% ipython --no-banner

In [1]: import numpy as np

In [2]: np.set_printoptions(suppress=True, linewidth=200)

In [3]: rd = lambda a: np.round(a, 2) + 0

In [4]: K = np.load("sample8.npy")

In [5]: rd(K)
Out[5]: 
array([[ 0.69,  0.33, -0.2 ,  0.21, -0.12,  0.06],
       [ 0.33,  0.64,  0.2 , -0.23,  0.14, -0.08],
       [-0.2 ,  0.2 ,  0.6 ,  0.14,  0.17, -0.33],
       [ 0.21, -0.23,  0.14,  0.85,  0.08, -0.04],
       [-0.12,  0.14,  0.17,  0.08,  0.72,  0.36],
       [ 0.06, -0.08, -0.33, -0.04,  0.36,  0.49]])

In [6]: rd(np.linalg.norm(K, 2) / np.linalg.norm(K))
Out[6]: np.float64(0.5)

In [7]: np.linalg.cond(K) > 100
Out[7]: np.True_

In [8]: rd(np.linalg.norm(K))
Out[8]: np.float64(2.0)

In [9]: K.shape
Out[9]: (6, 6)

In [10]: rd(K.sum(axis=1))
Out[10]: array([0.98, 1.01, 0.6 , 1.02, 1.36, 0.47])

In [11]: np.count_nonzero(K)
Out[11]: np.int64(36)

In [12]: rd(np.linalg.svd(K, compute_uv=False))
Out[12]: array([1., 1., 1., 1., 0., 0.])

In [13]: Uu, sig, vt = np.linalg.svd(K)

In [14]: rd(sig)
Out[14]: array([1., 1., 1., 1., 0., 0.])

In [15]: np.argmax(sig[:-1] / (sig[1:] + 1e-6)) + 1
Out[15]: np.int64(4)

In [16]: Y = Uu[:, :4] @ np.diag(sig[:4]) @ vt[:4]

In [17]: rd(np.linalg.norm(K - Y) / np.linalg.norm(K))
Out[17]: np.float64(0.0)

In [18]: np.linalg.matrix_rank(Y)
Out[18]: np.int64(4)

In [19]: rd(np.linalg.norm(K - Y, 2)), rd(sig[4])
Out[19]: (np.float64(0.0), np.float64(0.0))

In [20]: np.linalg.matrix_rank(K, rtol=0.05)
Out[20]: np.int64(4)

In [21]: rk = np.linalg.matrix_rank(K)

In [22]: rk
Out[22]: np.int64(4)

In [23]: null = np.linalg.svd(K)[2][rk:].T

In [24]: [int(np.linalg.matrix_rank(np.delete(K, i, axis=0))) for i in range(6)]
Out[24]: [4, 4, 4, 4, 4, 4]

In [25]: np.linalg.matrix_rank(K.T @ K), np.linalg.matrix_rank(K @ K.T)
Out[25]: (np.int64(4), np.int64(4))

In [26]: rng = np.random.default_rng(899181)

In [27]: lab = rng.permutation(6)

In [28]: lab
Out[28]: array([5, 4, 2, 0, 3, 1])

In [29]: Y = K[lab][:, lab]

In [30]: np.allclose(Y, K)
Out[30]: False

In [31]: rd(np.diag(Y))
Out[31]: array([0.49, 0.72, 0.6 , 0.69, 0.85, 0.64])

In [32]: C = np.array([[2, 6, 8, -9, 2], [0, 3, 3, 5, 8]])

In [33]: E = rng.normal(size=(19, 2)) @ C + np.array([2, 1, 1, 1, 0])

In [34]: rd(E)
Out[34]: 
array([[  3.08,   2.91,   3.99,  -6.1 ,  -2.48],
       [  1.75,  -1.02,  -1.26,  -0.01,  -3.65],
       [ -0.52,  -9.53, -12.05,   7.4 , -10.43],
       [  3.  ,   6.8 ,   7.8 ,   1.18,   8.48],
       [  1.91,  -1.55,  -1.64,  -2.39,  -6.16],
       [  0.42,  -3.69,  -5.27,   8.22,  -1.42],
       [  1.3 ,  -1.59,  -2.29,   3.35,  -1.99],
       [  0.77,  -0.58,  -1.81,  10.09,   4.43],
       [  3.03,   3.11,   4.14,  -5.28,  -1.59],
       [  0.  ,  -6.96,  -8.96,   6.75,  -7.21],
       [  3.32,   2.39,   3.71,  -9.22,  -5.53],
       [  1.04,  -5.04,  -6.  ,   0.05,  -9.39],
       [  1.96,   4.26,   4.22,   6.83,   8.99],
       [ -1.14, -10.31, -13.45,  11.97,  -8.19],
       [  2.09,  -3.35,  -3.26,  -7.13, -12.25],
       [ -0.82, -12.27, -15.09,   5.67, -15.65],
       [  3.79,   8.2 ,   9.99,  -4.02,   6.66],
       [  3.21,   5.07,   6.28,  -3.71,   2.38],
       [ -1.32,  -8.72, -12.05,  16.35,  -2.68]])

In [35]: # rows and columns are dependent

In [36]: x = np.array([5, 3, -1, -3, 5])

In [37]: h = np.maximum(E @ x, 0)

In [38]: np.flatnonzero(h > 1e-9)
Out[38]: array([ 0,  3,  8, 10, 12, 16, 17])

In [39]: rd(E.T @ h)
Out[39]: array([ 969.23, 1737.29, 2085.3 , -617.63, 1368.45])

In [40]: rd(E * (h > 1e-9)[:, None])
Out[40]: 
array([[ 3.08,  2.91,  3.99, -6.1 , -2.48],
       [ 0.  ,  0.  ,  0.  ,  0.  ,  0.  ],
       [ 0.  ,  0.  ,  0.  ,  0.  ,  0.  ],
       [ 3.  ,  6.8 ,  7.8 ,  1.18,  8.48],
       [ 0.  ,  0.  ,  0.  ,  0.  ,  0.  ],
       [ 0.  ,  0.  ,  0.  ,  0.  ,  0.  ],
       [ 0.  ,  0.  ,  0.  ,  0.  ,  0.  ],
       [ 0.  ,  0.  ,  0.  ,  0.  ,  0.  ],
       [ 3.03,  3.11,  4.14, -5.28, -1.59],
       [ 0.  ,  0.  ,  0.  ,  0.  ,  0.  ],
       [ 3.32,  2.39,  3.71, -9.22, -5.53],
       [ 0.  ,  0.  ,  0.  ,  0.  ,  0.  ],
       [ 1.96,  4.26,  4.22,  6.83,  8.99],
       [ 0.  ,  0.  ,  0.  ,  0.  ,  0.  ],
       [ 0.  ,  0.  ,  0.  ,  0.  ,  0.  ],
       [ 0.  ,  0.  ,  0.  ,  0.  ,  0.  ],
       [ 3.79,  8.2 ,  9.99, -4.02,  6.66],
       [ 3.21,  5.07,  6.28, -3.71,  2.38],
       [ 0.  ,  0.  ,  0.  ,  0.  ,  0.  ]])

In [41]: rd(np.maximum(E @ (3 * x), 0))
Out[41]: array([ 78.15,   0.  ,   0.  , 199.41,   0.  ,   0.  ,   0.  ,   0.  ,  84.7 ,   0.  ,  60.23,   0.  , 128.49,   0.  ,   0.  ,   0.  , 236.8 , 144.05,   0.  ])
